% python3 -q
>>> import numpy as np
>>> import numpy.linalg as la
>>> np.set_printoptions(suppress=True, linewidth=200)
>>> def tidy(a):
...     return np.round(a, 3) + 0
... 
>>> mat = np.array([[-1.0, 0.2, 0.2, 1.5, -0.2, -0.6, 1.5, -0.2, 1.1, 0.1],
...     [-1.1, 0.3, -0.4, 0.4, -1.5, -1.2, -0.2, 1.8, 0.3, 0.6],
...     [0.4, 1.2, -1.9, -0.4, 0.3, 3.1, 0.6, 0.4, -0.2, -0.1],
...     [0.3, 0.8, -0.5, -1.5, -0.7, 1.0, -0.9, -0.1, 1.1, 1.2],
...     [0.0, -0.4, -1.3, 0.8, -1.1, 0.0, 0.1, -0.6, 0.5, -0.9],
...     [-0.7, 0.1, 0.7, -0.8, 0.3, -0.4, 0.0, 0.2, -1.6, 0.4],
...     [0.5, -0.3, -0.8, -1.3, -0.1, 0.7, -0.9, 2.7, -1.8, -0.4],
...     [-0.1, -0.5, -0.2, 1.1, -0.5, -1.2, 0.0, -0.1, -0.5, 0.8],
...     [-0.1, -1.0, -0.1, -0.9, 0.5, 0.0, -0.7, -0.3, 1.1, 0.5]])
>>> rng = np.random.default_rng(340429)
>>> mat[6] = mat[1] + 0.02 * rng.normal(size=10)
>>> print(tidy(mat))
[[-1.     0.2    0.2    1.5   -0.2   -0.6    1.5   -0.2    1.1    0.1  ]
 [-1.1    0.3   -0.4    0.4   -1.5   -1.2   -0.2    1.8    0.3    0.6  ]
 [ 0.4    1.2   -1.9   -0.4    0.3    3.1    0.6    0.4   -0.2   -0.1  ]
 [ 0.3    0.8   -0.5   -1.5   -0.7    1.    -0.9   -0.1    1.1    1.2  ]
 [ 0.    -0.4   -1.3    0.8   -1.1    0.     0.1   -0.6    0.5   -0.9  ]
 [-0.7    0.1    0.7   -0.8    0.3   -0.4    0.     0.2   -1.6    0.4  ]
 [-1.105  0.287 -0.397  0.385 -1.495 -1.239 -0.21   1.831  0.328  0.637]
 [-0.1   -0.5   -0.2    1.1   -0.5   -1.2    0.    -0.1   -0.5    0.8  ]
 [-0.1   -1.    -0.1   -0.9    0.5    0.    -0.7   -0.3    1.1    0.5  ]]
>>> f, r1 = mat[3], mat[1]
>>> print(tidy(f @ f))
8.19
>>> print(tidy(f @ r1))
0.41
>>> pr = (f @ r1) / (f @ f) * f
>>> print(la.matrix_rank(np.outer(f, r1)))
1
>>> print(tidy((r1 - pr) @ f))
0.0
>>> A = np.load("a.npy")
>>> print(A)
[[-2  0  0 -2 -2  0  0  0  0  0  0  3]
 [ 0  1  0  0  0  3  0  0  2  0  0  0]
 [-1  0 -1  0 -3  0  3  0  0  0  0  0]
 [ 3 -3  0  0 -2  3  0  0  0  0  0  0]
 [ 0  0  0  0  0  0  0  0  0  0  0  0]
 [ 0  0 -3  0  1  0  0  0  0  0  0 -2]
 [ 0  0  0  0  0  0  0  0  0  0  0  0]
 [ 0  0  0 -1  0  0  0  0  3  2  0  1]
 [ 0  0  0  0  0 -3  0  0  0  3  0  0]
 [ 0  0  0  0  0  0 -3  0 -2  1  0  0]
 [ 0  0  0  0  0  0  0  0  3  0  0  0]]
>>> # columns 7 and 10 are equal
>>> print(np.unique(A.round(6), axis=0).shape)
(10, 12)
>>> print(np.abs(np.diag(la.qr(A)[1])) > 1e-9)
[ True  True  True  True  True  True  True False  True  True False]
>>> print(la.lstsq(A[:-1].T, A[-1])[2])
8
>>> print(tidy(np.trace(la.pinv(A) @ A)))
9.0
>>> other = A[0, 0] * A[1:] - np.outer(A[1:, 0], A[0])
>>> print(other)
[[ 0 -2  0  0  0 -6  0  0 -4  0  0  0]
 [ 0  0  2 -2  4  0 -6  0  0  0  0  3]
 [ 0  6  0  6 10 -6  0  0  0  0  0 -9]
 [ 0  0  0  0  0  0  0  0  0  0  0  0]
 [ 0  0  6  0 -2  0  0  0  0  0  0  4]
 [ 0  0  0  0  0  0  0  0  0  0  0  0]
 [ 0  0  0  2  0  0  0  0 -6 -4  0 -2]
 [ 0  0  0  0  0  6  0  0  0 -6  0  0]
 [ 0  0  0  0  0  0  6  0  4 -2  0  0]
 [ 0  0  0  0  0  0  0  0 -6  0  0  0]]
>>> print(np.flatnonzero(~other.round(6).any(axis=1)))
[3 5]
>>> rank = la.matrix_rank(other)
>>> print(rank)
8
>>> null = la.svd(other)[2][rank:].T
>>> print([int(la.matrix_rank(other[:i])) for i in range(1, len(other) + 1)])
[1, 2, 3, 3, 4, 4, 5, 6, 7, 8]
>>> print([int(la.matrix_rank(other[:, :j + 1])) for j in range(12)])
[0, 1, 2, 3, 4, 5, 6, 6, 7, 8, 8, 8]
>>> print(np.allclose(other @ null, 0))
True
>>> x0 = np.array([0, 0, 2, 0, -3, 3, 0, 0, 0, 2, 3, -1])
>>> a = np.maximum(A @ x0, 0)
>>> print(np.maximum(A @ x0, 0) - np.maximum(-A @ x0, 0))
[ 3  9  7 15  0 -7  0  3 -3  2  0]
>>> print(np.flatnonzero(a > 1e-9))
[0 1 2 3 7 9]
>>> print(A.T @ a)
[ 32 -36  -7  -9 -57  72  15   0  23   8   0  12]
>>> print(A * (a > 1e-9)[:, None])
[[-2  0  0 -2 -2  0  0  0  0  0  0  3]
 [ 0  1  0  0  0  3  0  0  2  0  0  0]
 [-1  0 -1  0 -3  0  3  0  0  0  0  0]
 [ 3 -3  0  0 -2  3  0  0  0  0  0  0]
 [ 0  0  0  0  0  0  0  0  0  0  0  0]
 [ 0  0  0  0  0  0  0  0  0  0  0  0]
 [ 0  0  0  0  0  0  0  0  0  0  0  0]
 [ 0  0  0 -1  0  0  0  0  3  2  0  1]
 [ 0  0  0  0  0  0  0  0  0  0  0  0]
 [ 0  0  0  0  0  0 -3  0 -2  1  0  0]
 [ 0  0  0  0  0  0  0  0  0  0  0  0]]
>>> print(tidy(np.tanh(A @ x0)))
[ 0.995  1.     1.     1.     0.    -1.     0.     0.995 -0.995  0.964  0.   ]
>>> left, s, vt = la.svd(A)
>>> print(tidy(s))
[6.395 5.908 5.094 4.673 4.197 3.075 1.986 1.181 0.085 0.    0.   ]
>>> other = left[:, :9] @ np.diag(s[:9]) @ vt[:9]
>>> print(la.matrix_rank(A, rtol=0.05))
8
>>> print(tidy(other))
[[-2.  0.  0. -2. -2.  0.  0.  0.  0.  0.  0.  3.]
 [ 0.  1.  0.  0.  0.  3.  0.  0.  2.  0.  0.  0.]
 [-1.  0. -1.  0. -3.  0.  3.  0.  0.  0.  0.  0.]
 [ 3. -3.  0.  0. -2.  3.  0.  0.  0.  0.  0.  0.]
 [ 0.  0.  0.  0.  0.  0.  0.  0.  0.  0.  0.  0.]
 [ 0.  0. -3.  0.  1.  0.  0.  0.  0.  0.  0. -2.]
 [ 0.  0.  0.  0.  0.  0.  0.  0.  0.  0.  0.  0.]
 [ 0.  0.  0. -1.  0.  0.  0.  0.  3.  2.  0.  1.]
 [ 0.  0.  0.  0.  0. -3.  0.  0.  0.  3.  0.  0.]
 [ 0.  0.  0.  0.  0.  0. -3.  0. -2.  1.  0.  0.]
 [ 0.  0.  0.  0.  0.  0.  0.  0.  3.  0.  0.  0.]]
>>> other = np.array([[-3, 0, -5, 2, 1, -4, -1, 4],
...     [-1, -1, -2, 1, 5, -1, 2, -4],
...     [-4, 0, 4, 2, -2, -1, 5, -5],
...     [0, 4, -4, -2, -2, -2, 4, -1]])
>>> J = np.block([[np.zeros((4, 4)), other], [other.T, np.zeros((8, 8))]])
>>> print(J)
[[ 0.  0.  0.  0. -3.  0. -5.  2.  1. -4. -1.  4.]
 [ 0.  0.  0.  0. -1. -1. -2.  1.  5. -1.  2. -4.]
 [ 0.  0.  0.  0. -4.  0.  4.  2. -2. -1.  5. -5.]
 [ 0.  0.  0.  0.  0.  4. -4. -2. -2. -2.  4. -1.]
 [-3. -1. -4.  0.  0.  0.  0.  0.  0.  0.  0.  0.]
 [ 0. -1.  0.  4.  0.  0.  0.  0.  0.  0.  0.  0.]
 [-5. -2.  4. -4.  0.  0.  0.  0.  0.  0.  0.  0.]
 [ 2.  1.  2. -2.  0.  0.  0.  0.  0.  0.  0.  0.]
 [ 1.  5. -2. -2.  0.  0.  0.  0.  0.  0.  0.  0.]
 [-4. -1. -1. -2.  0.  0.  0.  0.  0.  0.  0.  0.]
 [-1.  2.  5.  4.  0.  0.  0.  0.  0.  0.  0.  0.]
 [ 4. -4. -5. -1.  0.  0.  0.  0.  0.  0.  0.  0.]]
>>> left, s, vt = la.svd(J)
>>> print(tidy(s))
[10.628 10.628  9.033  9.033  7.039  7.039  5.736  5.736  0.     0.     0.     0.   ]
>>> other = left[:, :8] @ np.diag(s[:8]) @ vt[:8]
>>> print(tidy(la.norm(J - other) / la.norm(J)))
0.0
>>> print(tidy(np.trace(la.pinv(J) @ J)))
8.0
>>> print(tidy(J @ la.pinv(J) @ J))
[[ 0.  0.  0.  0. -3.  0. -5.  2.  1. -4. -1.  4.]
 [ 0.  0.  0.  0. -1. -1. -2.  1.  5. -1.  2. -4.]
 [ 0.  0.  0.  0. -4.  0.  4.  2. -2. -1.  5. -5.]
 [ 0.  0.  0.  0.  0.  4. -4. -2. -2. -2.  4. -1.]
 [-3. -1. -4.  0.  0.  0.  0.  0.  0.  0.  0.  0.]
 [ 0. -1.  0.  4.  0.  0.  0.  0.  0.  0.  0.  0.]
 [-5. -2.  4. -4.  0.  0.  0.  0.  0.  0.  0.  0.]
 [ 2.  1.  2. -2.  0.  0.  0.  0.  0.  0.  0.  0.]
 [ 1.  5. -2. -2.  0.  0.  0.  0.  0.  0.  0.  0.]
 [-4. -1. -1. -2.  0.  0.  0.  0.  0.  0.  0.  0.]
 [-1.  2.  5.  4.  0.  0.  0.  0.  0.  0.  0.  0.]
 [ 4. -4. -5. -1.  0.  0.  0.  0.  0.  0.  0.  0.]]
